$ python -q
>>> import numpy as np
>>> from numpy import linalg as LA
>>> np.set_printoptions(precision=1, suppress=True, linewidth=160, floatmode="fixed")
>>> A = np.loadtxt("x.csv", delimiter=",")
>>> A.round(1) + 0
array([[-19.9, -27.0, -45.3,   5.9,   0.0,   8.0],
       [-14.0, -16.1, -27.8,   3.9,  -2.4,   2.3],
       [-11.0, -11.3, -20.0,   3.0,  -3.0,   0.3],
       [ -9.0,  -8.3, -15.1,   2.3,  -3.0,  -0.7],
       [ -6.9,  -5.6, -10.7,   1.7,  -2.9,  -1.3],
       [ -3.8,  -2.3,  -5.0,   0.8,  -2.1,  -1.4],
       [ -0.2,   0.0,  -0.2,   0.0,  -0.2,  -0.2],
       [ -0.2,   0.0,  -0.2,   0.0,  -0.1,  -0.1],
       [  0.0,   0.0,   0.0,   0.0,   0.0,   0.0],
       [  0.4,  -0.2,   0.5,   0.1,   0.2,   0.3],
       [  0.4,  -0.5,   0.7,   0.3,  -0.1,   0.0],
       [  0.2,  -0.6,   0.9,   0.5,  -0.4,  -0.3],
       [ -0.9,  -1.0,   1.8,   1.3,  -2.6,  -2.5],
       [ -0.9,  -1.0,   1.8,   1.3,  -2.7,  -2.5],
       [ -1.9,  -1.0,   2.9,   1.9,  -4.7,  -4.7],
       [ -2.9,  -0.8,   4.1,   2.5,  -6.9,  -7.0],
       [ -3.6,  -0.6,   5.1,   2.9,  -8.7,  -9.0],
       [-11.3,   5.0,  19.5,   6.7, -28.2, -31.0],
       [-11.7,   5.5,  20.4,   6.9, -29.4, -32.4],
       [-12.0,   5.8,  21.2,   7.1, -30.3, -33.4],
       [-12.5,   6.3,  22.2,   7.3, -31.5, -34.8],
       [-13.5,   7.4,  24.8,   7.8, -34.6, -38.4]])
>>> r0 = np.array([2, 8, -9])
>>> np.convolve(A[21], r0)
array([ -27.1,  -93.3,  230.9,  147.0, -230.3, -423.7,    4.4,  345.5])
>>> np.correlate(A[21], A[16], "full")
array([ 121.1,   50.4, -326.0, -331.9,  360.4,  838.1,  230.5, -383.3, -205.3,  147.7,  140.1])
>>> np.cross(A[21, :3], A[16, :3])
array([ 51.9, -21.4,  34.7])
